$ python -q
>>> import numpy as np
>>> np.set_printoptions(suppress=True, linewidth=120)
>>> rnd = lambda a: np.round(a, 2) + 0
>>> arr = np.load("test11.npy")
>>> arr
array([[ 0.,  0.,  0.,  2.],
       [ 0.,  0.,  0.,  0.],
       [ 0.,  0.,  0., -1.],
       [ 2.,  0., -1.,  0.]])
>>> evals, evecs = np.linalg.eigh(arr)
>>> rnd(evals)
array([-2.24,  0.  ,  0.  ,  2.24])
>>> rnd(evecs.T @ evecs)
array([[1., 0., 0., 0.],
       [0., 1., 0., 0.],
       [0., 0., 1., 0.],
       [0., 0., 0., 1.]])
>>> np.unique(evals.round(6) + 0, return_counts=True)[1]
array([1, 2, 1])
>>> (evals > 1e-8).sum(), (evals < -1e-8).sum()
(np.int64(1), np.int64(1))
>>> rnd(np.linalg.eigvalsh(arr @ arr))
array([0., 0., 5., 5.])
>>> P = np.triu(np.array([[-1, 0, -3, 3], [-2, -2, 3, -2], [3, 1, 2, -1], [-3, 0, 0, 1]]), 1) + np.eye(4)
>>> other = P @ arr @ np.linalg.inv(P)
>>> np.trace(other), np.trace(arr)
(np.float64(0.0), np.float64(0.0))
>>> other
array([[  6.,   0.,  15.,   2.],
       [ -4.,   0., -10.,  -1.],
       [ -2.,   0.,  -5.,   0.],
       [  2.,   0.,   5.,  -1.]])
>>> rnd(np.linalg.det(other))
np.float64(0.0)
>>> np.linalg.matrix_rank(other)
np.int64(2)
>>> U, sigma, vt = np.linalg.svd(other)
>>> evecs = vt[:(sigma > 1e-8).sum()]
>>> rng = np.random.default_rng(9461)
>>> x = other[0] + 3 * other[2] + rng.integers(2) * np.eye(4)[0]
>>> x
array([0., 0., 0., 2.])
>>> np.linalg.matrix_rank(np.vstack([other, x]))
np.int64(2)
>>> rnd(np.diag(evecs.T @ evecs))
array([0.14, 0.  , 0.86, 1.  ])
>>> rnd(evecs.T @ evecs)
array([[0.14, 0.  , 0.34, 0.  ],
       [0.  , 0.  , 0.  , 0.  ],
       [0.34, 0.  , 0.86, 0.  ],
       [0.  , 0.  , 0.  , 1.  ]])
>>> f = np.array([-3, 1, -1])
>>> np.cross(arr[3, :3], arr[0, :3])
array([ 0., -0.,  0.])
>>> np.array([np.convolve(row, f, "same") for row in arr])
array([[ 0.,  0., -6.,  2.],
       [ 0.,  0.,  0.,  0.],
       [ 0.,  0.,  3., -1.],
       [ 2.,  1., -1.,  1.]])
>>> np.polyval(f, arr[3])
array([-11.,  -1.,  -5.,  -1.])
